In [1]: import numpy as np

In [2]: import numpy.linalg as la

In [3]: np.set_printoptions(suppress=True, linewidth=120)

In [4]: J = np.vander(np.arange(4) - 3, 4, increasing=True)

In [5]: J
Out[5]: 
array([[  1,  -3,   9, -27],
       [  1,  -2,   4,  -8],
       [  1,  -1,   1,  -1],
       [  1,   0,   0,   0]])

In [6]: # row 0 is much longer than the rest

In [7]: round(float(la.norm(J)), 3)
Out[7]: 30.166

In [8]: J.mean(axis=0)
Out[8]: array([ 1. , -1.5,  3.5, -9. ])

In [9]: la.rank(J)
AttributeError: module 'numpy.linalg' has no attribute 'rank'


In [10]: la.matrix_rank(J)
Out[10]: np.int64(4)

In [11]: J - J[0]
Out[11]: 
array([[ 0,  0,  0,  0],
       [ 0,  1, -5, 19],
       [ 0,  2, -8, 26],
       [ 0,  3, -9, 27]])

In [12]: q, Rm = la.qr(J)

In [13]: q.shape, Rm.shape
Out[13]: ((4, 4), (4, 4))

In [14]: q.round(3)
Out[14]: 
array([[-0.5  , -0.671,  0.5  , -0.224],
       [-0.5  , -0.224, -0.5  ,  0.671],
       [-0.5  ,  0.224, -0.5  , -0.671],
       [-0.5  ,  0.671,  0.5  ,  0.224]])

In [15]: Rm.round(3)
Out[15]: 
array([[-2.   ,  3.   , -7.   , 18.   ],
       [ 0.   ,  2.236, -6.708, 19.677],
       [ 0.   ,  0.   ,  2.   , -9.   ],
       [ 0.   ,  0.   ,  0.   ,  1.342]])

In [16]: np.trace(q @ q.T)
Out[16]: np.float64(4.0)

In [17]: np.round(q @ Rm, 3) + 0
Out[17]: 
array([[  1.,  -3.,   9., -27.],
       [  1.,  -2.,   4.,  -8.],
       [  1.,  -1.,   1.,  -1.],
       [  1.,   0.,   0.,   0.]])

In [18]: np.round(q.T @ q, 3) + 0
Out[18]: 
array([[1., 0., 0., 0.],
       [0., 1., 0., 0.],
       [0., 0., 1., 0.],
       [0., 0., 0., 1.]])

In [19]: evals, evecs = la.eig(Rm)

In [20]: Rm @ evecs[:, 0] - evals[0] * evecs[:, 0]
Out[20]: array([0., 0., 0., 0.])

In [21]: np.round(np.sort(la.eigvals(la.inv(Rm))), 3)
Out[21]: array([-0.5  ,  0.447,  0.5  ,  0.745])

In [22]: round(float(la.norm(J, 2) / la.norm(J)), 3)
Out[22]: 0.997

In [23]: U, sig, vt = la.svd(J)

In [24]: np.argmax(sig[:-1] / (sig[1:] + 1e-6)) + 1
Out[24]: np.int64(1)

In [25]: B = U[:, :1] @ np.diag(sig[:1]) @ vt[:1]

In [26]: round(la.norm(J - B) / la.norm(J), 3)
Out[26]: np.float64(0.08)

In [27]: round(np.abs(J - B).max(), 3)
Out[27]: np.float64(1.034)

In [28]: round(float(la.norm(J - B, 2)), 3), round(sig[1], 3)
Out[28]: (2.236, np.float64(2.236))

In [29]: la.matrix_rank(B)
Out[29]: np.int64(1)

In [30]: la.matrix_rank(J, rtol=0.05)
Out[30]: np.int64(2)

In [31]: F = np.loadtxt("sample18.csv", delimiter=",")

In [32]: F.round(3)
Out[32]: 
array([[-0.639, -0.339, -0.607, -0.329],
       [-0.442, -0.369,  0.25 ,  0.778],
       [ 0.491, -0.859,  0.039, -0.14 ],
       [ 0.393,  0.107, -0.753,  0.516]])

In [33]: x0 = np.array([4, 5, 5, -4])

In [34]: np.round(np.sort(np.abs(np.degrees(np.angle(la.eigvals(F))))), 3)
Out[34]: array([  0.   , 103.079, 103.079, 180.   ])

In [35]: [p for p in range(1, 25) if np.allclose(la.matrix_power(F, p), np.eye(4))]
Out[35]: []

In [36]: U, sig, vt = la.svd(F, full_matrices=False)

In [37]: (sig > 1e-8).sum()
Out[37]: np.int64(4)

In [38]: np.round(np.cumsum(sig ** 2) / np.sum(sig ** 2), 3)
Out[38]: array([0.25, 0.5 , 0.75, 1.  ])

In [39]: U.shape, sig.shape, vt.shape
Out[39]: ((4, 4), (4,), (4, 4))

In [40]: x0 = np.array([4, 8, 8, 0])

In [41]: y = F @ x0

In [42]: y.round(3)
Out[42]: array([-10.128,  -2.716,  -4.595,  -3.596])

In [43]: np.round(la.solve(F, y), 3) + 0
Out[43]: array([4., 8., 8., 0.])

In [44]: np.round(la.solve(F, F[:, 0]), 3) + 0
Out[44]: array([1., 0., 0., 0.])

In [45]: E = np.loadtxt("case6.csv", delimiter=",")

In [46]: E
Out[46]: 
array([[-2., -1.,  0.,  1.,  2.,  3.,  4.,  5.],
       [ 6.,  7.,  8.,  9., 10., 11., 12., 13.],
       [14., 15., 16., 17., 18., 19., 20., 21.],
       [22., 23., 24., 25., 26., 27., 28., 29.],
       [30., 31., 32., 33., 34., 35., 36., 37.],
       [38., 39., 40., 41., 42., 43., 44., 45.],
       [46., 47., 48., 49., 50., 51., 52., 53.],
       [54., 55., 56., 57., 58., 59., 60., 61.],
       [62., 63., 64., 65., 66., 67., 68., 69.],
       [70., 71., 72., 73., 74., 75., 76., 77.],
       [78., 79., 80., 81., 82., 83., 84., 85.],
       [86., 87., 88., 89., 90., 91., 92., 93.]])

In [47]: # null space of dimension 6

In [48]: f = np.array([6, -8, -2])

In [49]: np.cross(E[6, :3], E[0, :3])
Out[49]: array([ 48., -96.,  48.])

In [50]: U, sig, vt = la.svd(E)

In [51]: evecs = vt[:(sig > 1e-8).sum()]

In [52]: rng = np.random.default_rng(3220)

In [53]: x0 = E[8] + -3 * E[0] + rng.integers(2) * np.eye(8)[6]

In [54]: x0
Out[54]: array([68., 66., 64., 62., 60., 58., 57., 54.])

In [55]: la.matrix_rank(np.vstack([E, x0]))
Out[55]: np.int64(3)

In [56]: round(float(la.norm(x0 - evecs.T @ evecs @ x0)), 3)
Out[56]: 0.852

In [57]: np.round(np.diag(evecs.T @ evecs), 3)
Out[57]: array([0.417, 0.274, 0.179, 0.131, 0.131, 0.179, 0.274, 0.417])

In [58]: np.round(evecs.T @ evecs, 3) + 0
Out[58]: 
array([[ 0.417,  0.333,  0.25 ,  0.167,  0.083,  0.   , -0.083, -0.167],
       [ 0.333,  0.274,  0.214,  0.155,  0.095,  0.036, -0.024, -0.083],
       [ 0.25 ,  0.214,  0.179,  0.143,  0.107,  0.071,  0.036,  0.   ],
       [ 0.167,  0.155,  0.143,  0.131,  0.119,  0.107,  0.095,  0.083],
       [ 0.083,  0.095,  0.107,  0.119,  0.131,  0.143,  0.155,  0.167],
       [ 0.   ,  0.036,  0.071,  0.107,  0.143,  0.179,  0.214,  0.25 ],
       [-0.083, -0.024,  0.036,  0.095,  0.155,  0.214,  0.274,  0.333],
       [-0.167, -0.083,  0.   ,  0.083,  0.167,  0.25 ,  0.333,  0.417]])

In [59]: x0 = np.array([3, 0, 3, 2, 0, 2, 0, 3])

In [60]: h = np.maximum(E @ x0, 0)

In [61]: np.maximum(E @ x0, 0) - np.maximum(-E @ x0, 0)
Out[61]: array([  17.,  121.,  225.,  329.,  433.,  537.,  641.,  745.,  849.,  953., 1057., 1161.])

In [62]: np.maximum(E @ (3 * x0), 0)
Out[62]: array([  51.,  363.,  675.,  987., 1299., 1611., 1923., 2235., 2547., 2859., 3171., 3483.])

In [63]: U, sig, vt = la.svd(E)

In [64]: sig.round(3) + 0
Out[64]: array([521.851,  11.641,   0.   ,   0.   ,   0.   ,   0.   ,   0.   ,   0.   ])

In [65]: B = U[:, :2] @ np.diag(sig[:2]) @ vt[:2]

In [66]: round(float(la.norm(E - B) / la.norm(E)), 3)
Out[66]: 0.0

In [67]: np.round(la.norm(E) ** 2 / la.norm(E, 2) ** 2, 3)
Out[67]: np.float64(1.0)

In [68]: round(float(la.norm(E[5] - E[9])), 3)
Out[68]: 90.51

In [69]: round(la.norm(E[5], 1), 3), np.round(la.norm(E[5], np.inf), 3)
Out[69]: (np.float64(332.0), np.float64(45.0))

In [70]: np.round(la.norm(E, 2), 3)
Out[70]: np.float64(521.851)

In [71]: round(float(la.norm(E, "nuc")), 3)
Out[71]: 533.492

In [72]: np.round(la.norm(E, axis=0), 3)
Out[72]: array([174.126, 177.031, 179.956, 182.899, 185.86 , 188.839, 191.833, 194.844])

In [73]: basis = 20 * np.array([[0.4, 0.3, 2.2, -0.5], [1.3, 0.2, -0.8, -0.7]])

In [74]: lab = rng.integers(0, 2, 25)

In [75]: arr = basis[lab] + rng.normal(size=(25, 4))

In [76]: arr.round(3)
Out[76]: 
array([[  9.29 ,   4.95 ,  45.124,  -8.874],
       [ 25.6  ,   3.353, -14.797, -13.147],
       [  7.239,   5.034,  45.373, -11.961],
       [  6.683,   5.35 ,  43.486,  -7.855],
       [ 28.568,   3.222, -16.113, -14.569],
       [ 26.883,   4.8  , -16.188, -14.686],
       [  9.18 ,   4.367,  44.699, -12.133],
       [  7.548,   5.093,  43.518, -10.836],
       [  6.723,   5.54 ,  45.52 ,  -8.849],
       [  8.837,   5.537,  44.171,  -9.377],
       [ 26.113,   4.802, -15.272, -13.464],
       [  7.877,   7.538,  43.775, -10.497],
       [ 27.142,   3.69 , -16.687, -13.951],
       [ 25.277,   3.925, -16.244, -13.271],
       [ 27.189,   3.77 , -15.867, -14.621],
       [  7.606,   6.863,  44.7  , -10.201],
       [ 25.581,   3.537, -14.579, -13.877],
       [ 26.006,   4.007, -16.986, -15.154],
       [ 25.478,   5.065, -16.244, -12.952],
       [  6.838,   5.936,  42.4  ,  -9.41 ],
       [  9.307,   6.79 ,  43.029, -11.226],
       [  9.521,   5.989,  44.539,  -9.203],
       [ 27.405,   5.539, -15.794, -13.259],
       [  8.322,   5.339,  43.789, -10.303],
       [ 25.924,   5.236, -16.138, -14.882]])

In [77]: Ac = arr - arr.mean(axis=0)

In [78]: evecs = la.svd(Ac)[2][:2]

In [79]: B = Ac - Ac @ evecs.T @ evecs

In [80]: np.round(B.std(axis=0), 3)
Out[80]: array([0.633, 0.782, 0.156, 0.579])

In [81]: np.round(la.norm(B) / la.norm(Ac), 3)
Out[81]: np.float64(0.037)

In [82]: Ac = (arr - arr.mean(axis=0)) / arr.std(axis=0)

In [83]: np.round(Ac.std(axis=0), 3)
Out[83]: array([1., 1., 1., 1.])

In [84]: np.argwhere(np.abs(Ac) > 2)
Out[84]: array([[11,  1]])

In [85]: b = la.lstsq(np.delete(Ac, 1, axis=1), Ac[:, 1])[0]

In [86]: np.round(1 - np.var(Ac[:, 1] - np.delete(Ac, 1, axis=1) @ b), 3)
Out[86]: np.float64(0.456)

In [87]: b.round(3)
Out[87]: array([-0.878, -0.294,  0.098])

In [88]: np.abs(b).argmax()
Out[88]: np.int64(0)

In [89]: x0 = np.array([2, 2, 0, 4])

In [90]: y = arr @ x0

In [91]: np.round(la.pinv(arr) @ arr, 3) + 0
Out[91]: 
array([[1., 0., 0., 0.],
       [0., 1., 0., 0.],
       [0., 0., 1., 0.],
       [0., 0., 0., 1.]])

In [92]: np.round(la.lstsq(arr, y)[0], 3) + 0
Out[92]: array([2., 2., 0., 4.])

In [93]: y = y + 0.3 * rng.normal(size=25)

In [94]: y.round(3)
Out[94]: 
array([ -6.856,   5.561, -23.16 ,  -7.654,   5.579,   4.623, -21.475, -18.331, -10.768,  -8.513,   7.733, -11.475,
         5.892,   5.053,   4.04 , -12.092,   2.74 ,  -0.828,   8.919, -12.201, -12.904,  -5.847,  12.611, -14.349,
         2.629])

In [95]: b, *_ = la.lstsq(arr, y)

In [96]: [round(float(la.norm(la.solve(arr.T @ arr + lam * np.eye(4), arr.T @ y))), 2) for lam in (0, 1, 10, 100)]
Out[96]: [4.88, 4.65, 3.26, 0.86]

In [97]: b.round()
Out[97]: array([2., 2., 0., 4.])

In [98]: P = arr @ la.solve(arr.T @ arr, arr.T)

In [99]: np.round(np.trace(P), 3)
Out[99]: np.float64(4.0)

In [100]: np.allclose(P @ P, P)
Out[100]: True

In [101]: U, sig, vt = la.svd(arr)

In [102]: np.argmax(sig[:-1] / (sig[1:] + 1e-6)) + 1
Out[102]: np.int64(2)

In [103]: sig.round(3)
Out[103]: array([170.432, 113.683,   4.475,   4.232])

In [104]: B = U[:, :2] @ np.diag(sig[:2]) @ vt[:2]

In [105]: la.matrix_rank(B)
Out[105]: np.int64(2)

In [106]: la.matrix_rank(arr, rtol=0.05)
Out[106]: np.int64(2)

In [107]: X = np.loadtxt("out17.csv", delimiter=",")

In [108]: X
Out[108]: 
array([[-1.334,  6.023, -1.611, -1.609],
       [ 2.137,  0.566, -0.852,  5.799],
       [ 0.94 ,  4.404, -0.05 ,  5.501],
       [ 0.598,  3.633, -1.441,  7.147],
       [ 1.589,  2.177,  0.247,  7.119],
       [-1.669,  7.469, -1.967, -2.148],
       [-1.397,  5.758, -0.886, -1.439],
       [ 0.705,  3.379, -0.6  ,  4.084],
       [-0.298,  5.236, -2.045, -2.804],
       [ 1.104,  4.519, -0.927,  7.052],
       [-1.155,  6.302, -2.776, -2.424],
       [-0.285,  6.811, -1.343,  0.156],
       [-2.345,  5.861, -0.83 , -1.996],
       [-2.638,  7.218, -2.019, -0.64 ]])

In [109]: U, sig, vt = la.svd(X, full_matrices=False)

In [110]: np.round(vt @ vt.T, 3) + 0
Out[110]: 
array([[1., 0., 0., 0.],
       [0., 1., 0., 0.],
       [0., 0., 1., 0.],
       [0., 0., 0., 1.]])

In [111]: np.round(np.abs(vt[0]), 3)
Out[111]: array([0.112, 0.953, 0.236, 0.155])

In [112]: np.round(np.cumsum(sig ** 2) / np.sum(sig ** 2), 3)
Out[112]: array([0.603, 0.985, 0.995, 1.   ])

In [113]: sig.round(3)
Out[113]: array([20.762, 16.52 ,  2.612,  1.92 ])

In [114]: np.round(np.sqrt((sig ** 2).sum()), 3), round(float(la.norm(X)), 3)
Out[114]: (np.float64(26.73), 26.73)

In [115]: np.round(U.T @ X @ vt.T, 3) + 0
Out[115]: 
array([[20.762,  0.   ,  0.   ,  0.   ],
       [ 0.   , 16.52 ,  0.   ,  0.   ],
       [ 0.   ,  0.   ,  2.612,  0.   ],
       [ 0.   ,  0.   ,  0.   ,  1.92 ]])

In [116]: np.round(sig / sig[0], 3)
Out[116]: array([1.   , 0.796, 0.126, 0.092])

In [117]: W0 = np.loadtxt("w.csv", delimiter=",")

In [118]: W0
Out[118]: 
array([[ 24.016,  45.415,  46.417,  29.019, -24.965, -23.062, -19.218,  -2.989,   0.738, -29.645],
       [ 25.028,  45.148,  45.283,  31.257, -25.626, -24.332, -19.422,  -6.897,  -2.997, -30.632],
       [ 26.47 ,  45.151,  44.781,  32.163, -26.619, -25.543, -19.837,  -6.095,  -0.489, -30.229],
       [ 25.331,  46.799,  44.403,  29.976, -25.123, -25.34 , -19.563,  -3.338,  -0.404, -28.813],
       [ 24.97 ,  45.219,  44.682,  30.389, -24.803, -24.882, -19.467,  -4.895,   0.554, -28.907],
       [ 24.469,  44.704,  45.333,  29.673, -24.082, -25.794, -18.958,  -5.101,   0.347, -29.097],
       [ 23.57 ,  47.222,  44.244,  29.764, -26.071, -24.963, -20.867,  -5.011,   1.916, -31.403],
       [ 24.408,  44.014,  44.508,  29.386, -24.881, -23.094, -20.436,  -4.786,   0.211, -29.256],
       [ 26.277,  43.889,  44.767,  30.594, -23.95 , -23.751, -19.693,  -4.087,  -0.377, -29.608],
       [ 26.009,  45.302,  45.506,  31.922, -24.339, -24.927, -17.803,  -5.964,  -0.342, -29.759],
       [ 23.886,  46.053,  45.473,  29.157, -24.202, -24.457, -19.454,  -4.467,  -0.502, -28.113],
       [ 25.445,  45.978,  45.239,  30.253, -23.692, -24.312, -18.996,  -4.887,   0.039, -28.724],
       [ 24.209,  44.471,  44.897,  28.361, -26.617, -25.009, -19.716,  -4.38 ,   0.103, -31.429],
       [ 26.27 ,  44.465,  45.916,  31.228, -24.405, -24.823, -20.003,  -4.833,  -0.24 , -29.659],
       [ 25.126,  44.382,  45.507,  30.295, -24.128, -23.139, -20.484,  -5.14 ,   1.133, -30.948],
       [ 25.355,  45.266,  45.16 ,  28.939, -25.122, -25.419, -19.998,  -4.85 ,   0.386, -30.547],
       [ 25.505,  44.481,  45.813,  29.398, -25.539, -25.689, -19.626,  -4.549,   0.399, -30.13 ],
       [ 27.642,  46.725,  44.553,  30.177, -26.037, -24.387, -18.881,  -6.161,   2.009, -30.958],
       [ 26.005,  47.065,  45.182,  29.496, -25.538, -24.981, -20.77 ,  -6.432,   0.682, -30.053],
       [ 25.018,  45.789,  44.699,  30.027, -25.07 , -24.949, -20.071,  -4.632,   0.806, -31.154],
       [ 24.422,  44.419,  47.382,  29.184, -25.405, -23.501, -19.458,  -4.38 ,   0.106, -29.96 ],
       [ 24.974,  44.167,  45.823,  30.774, -25.42 , -24.768, -20.466,  -5.967,  -0.265, -28.897],
       [ 25.064,  46.023,  45.585,  28.779, -25.217, -25.148, -20.382,  -3.462,   0.392, -29.822],
       [ 24.458,  45.909,  45.533,  30.122, -23.856, -27.508, -20.511,  -4.626,  -0.153, -31.505],
       [ 25.561,  47.302,  46.658,  31.095, -24.131, -24.344, -19.882,  -8.19 ,  -0.478, -29.848]])

In [119]: dist = la.norm(X[:, None] - X[None], axis=-1)

In [120]: dist.shape
Out[120]: (14, 14)

In [121]: (dist + 1e9 * np.eye(14)).round(6).argmin(axis=1)
Out[121]: array([ 6,  4,  9,  9,  1, 10,  0,  2, 10,  3,  0,  0,  6,  5])

In [122]: np.unravel_index(dist.round(6).argmax(), dist.shape)
Out[122]: (np.int64(4), np.int64(5))
